% python3 -q
>>> import numpy as np
>>> import numpy.linalg as la
>>> np.set_printoptions(suppress=True, linewidth=100)
>>> A = np.load("case0.npy")
>>> A
array([[ 3, -1, -3, -1,  2,  1, -3, -2],
       [ 2, -1,  1, -2,  3,  0, -3, -1],
       [-3, -1, -3, -1, -1,  2, -1, -2],
       [-3, -2, -2,  2,  0,  3, -3,  2],
       [-3, -2, -2,  1, -1,  1,  2,  1],
       [-2,  2,  2, -2, -3,  3,  2,  2],
       [ 0,  3,  0,  0,  3, -3,  1,  1],
       [ 1, -2,  1, -1,  0, -3,  2, -3],
       [-2,  3, -1, -1,  0, -2,  2, -1],
       [ 1, -1,  2, -1,  3, -1, -2, -1]])
>>> A2 = np.c_[A[:, :4] @ np.array([[3, 2, 3, 1], [2, 1, 3, 3], [0, 0, 3, 0], [2, 3, 2, 1]]), np.array([-1, -2, 1, 1, -1, -1, 0, -2, 2, 2])]
>>> A2
array([[  5,   2,  -5,  -1,  -1],
       [  0,  -3,   2,  -3,  -2],
       [-13, -10, -23,  -7,   1],
       [ -9,  -2, -17,  -7,   1],
       [-11,  -5, -19,  -8,  -1],
       [ -6,  -8,   2,   2,  -1],
       [  6,   3,   9,   9,   0],
       [ -3,  -3,  -2,  -6,  -2],
       [ -2,  -4,  -2,   6,   2],
       [ -1,  -2,   4,  -3,   2]])
>>> la.matrix_rank(A2)
np.int64(5)
>>> la.matrix_rank(np.c_[A, A2])
np.int64(9)
>>> A2 = A / la.norm(A, axis=1)
Traceback (most recent call last):
  File "<python-input-9>", line 1, in <module>
    A2 = A / la.norm(A, axis=1)
         ~~^~~~~~~~~~~~~~~~~~~~
ValueError: operands could not be broadcast together with shapes (10,8) (10,) 
>>> A2 = A / la.norm(A, axis=1, keepdims=True)
>>> G = A2 @ A2.T
>>> np.argwhere(np.triu(np.abs(G) > 0.95, 1))
array([], shape=(0, 2), dtype=int64)
>>> np.round(la.norm(A2, axis=1), 3)
array([1., 1., 1., 1., 1., 1., 1., 1., 1., 1.])
>>> P = A @ la.solve(A.T @ A, A.T)
>>> round(float(np.trace(P)), 3)
8.0
>>> np.round(np.diag(P), 3)
array([0.834, 0.795, 0.74 , 0.799, 0.907, 0.885, 0.721, 0.789, 0.618, 0.911])
>>> np.round(P @ A[:, 3], 3) + 0
array([-1., -2., -1.,  2.,  1., -2.,  0., -1., -1., -1.])
>>> r0 = np.array([-2, 0, 2, -2, 2, 1])
>>> W0 = r0[np.abs(np.subtract.outer(np.arange(6), np.arange(6)))]
>>> W0
array([[-2,  0,  2, -2,  2,  1],
       [ 0, -2,  0,  2, -2,  2],
       [ 2,  0, -2,  0,  2, -2],
       [-2,  2,  0, -2,  0,  2],
       [ 2, -2,  2,  0, -2,  0],
       [ 1,  2, -2,  2,  0, -2]])
>>> vals, vecs = la.eigh(W0)
>>> vals.round(3)
array([-6.537, -5.86 , -2.155, -1.574,  0.434,  3.692])
>>> np.abs(vecs[:, -1]).round(6).argmax()
np.int64(1)
>>> (vals > 1e-8).sum(), (vals < -1e-8).sum()
(np.int64(2), np.int64(4))
>>> np.round(la.eigvalsh(W0 + 2 * np.eye(6)), 3)
array([-4.537, -3.86 , -0.155,  0.426,  2.434,  5.692])
>>> np.round(la.svd(W0, compute_uv=False), 3)
array([6.537, 5.86 , 3.692, 2.155, 1.574, 0.434])
>>> np.round(la.eigvalsh(W0 @ W0), 3)
array([ 0.188,  2.478,  4.644, 13.628, 34.334, 42.728])
>>> np.round(np.abs(vecs[:, -1]), 3)
array([0.377, 0.43 , 0.416, 0.416, 0.43 , 0.377])
>>> np.all(la.eigvalsh(W0) > 0)
np.False_
>>> J = np.load("data.npy")
>>> J
array([[ 0.02,  1.  ,  3.  ,  2.  ,  3.  , -2.  ,  1.  ],
       [-2.  ,  2.02,  2.  ,  0.  , -1.  ,  1.  ,  0.  ],
       [-2.  ,  2.  ,  0.02,  2.  ,  1.  ,  3.  ,  2.  ],
       [ 0.  ,  2.  , -2.  , -0.98,  0.  ,  2.  ,  2.  ],
       [ 1.  , -3.  ,  3.  , -3.  ,  3.02,  0.  , -2.  ],
       [-1.  , -2.  , -3.  ,  1.  ,  2.  , -0.98,  3.  ],
       [ 0.  ,  1.  ,  3.  ,  2.  ,  3.  , -2.  ,  1.02]])
>>> rng = np.random.default_rng(6933)
>>> z = rng.permutation(7)
>>> z
array([3, 2, 0, 1, 6, 4, 5])
>>> A2 = J[z][:, z]
>>> np.round(la.det(A2), 3), round(la.det(J[z]), 3)
(np.float64(-20.532), np.float64(20.532))
>>> round(float(np.trace(A2)), 3)
4.14
>>> np.diag(A2)
array([-0.98,  0.02,  0.02,  2.02,  1.02,  3.02, -0.98])
>>> np.allclose(A2, J)
False
>>> np.round(np.abs(la.eigvals(J)).max(), 3)
np.float64(4.487)
>>> (J + J.T) / 2
array([[ 0.02, -0.5 ,  0.5 ,  1.  ,  2.  , -1.5 ,  0.5 ],
       [-0.5 ,  2.02,  2.  ,  1.  , -2.  , -0.5 ,  0.5 ],
       [ 0.5 ,  2.  ,  0.02,  0.  ,  2.  ,  0.  ,  2.5 ],
       [ 1.  ,  1.  ,  0.  , -0.98, -1.5 ,  1.5 ,  2.  ],
       [ 2.  , -2.  ,  2.  , -1.5 ,  3.02,  1.  ,  0.5 ],
       [-1.5 , -0.5 ,  0.  ,  1.5 ,  1.  , -0.98,  0.5 ],
       [ 0.5 ,  0.5 ,  2.5 ,  2.  ,  0.5 ,  0.5 ,  1.02]])
>>> np.allclose(J, J.T)
False
>>> np.round(la.det(J), 3)
np.float64(-20.532)
>>> J.inv()
Traceback (most recent call last):
  File "<python-input-44>", line 1, in <module>
    J.inv()
    ^^^^^
AttributeError: 'numpy.ndarray' object has no attribute 'inv'
>>> la.determinant(J)
Traceback (most recent call last):
  File "<python-input-45>", line 1, in <module>
    la.determinant(J)
    ^^^^^^^^^^^^^^
AttributeError: module 'numpy.linalg' has no attribute 'determinant'
>>> (J - J.T) / 2
array([[ 0. ,  1.5,  2.5,  1. ,  1. , -0.5,  0.5],
       [-1.5,  0. ,  0. , -1. ,  1. ,  1.5, -0.5],
       [-2.5,  0. ,  0. ,  2. , -1. ,  3. , -0.5],
       [-1. ,  1. , -2. ,  0. ,  1.5,  0.5,  0. ],
       [-1. , -1. ,  1. , -1.5,  0. , -1. , -2.5],
       [ 0.5, -1.5, -3. , -0.5,  1. ,  0. ,  2.5],
       [-0.5,  0.5,  0.5,  0. ,  2.5, -2.5,  0. ]])
>>> np.round(np.sort(np.abs(la.eigvals(J))), 3)
array([0.02 , 2.199, 2.199, 3.198, 3.847, 3.847, 4.487])
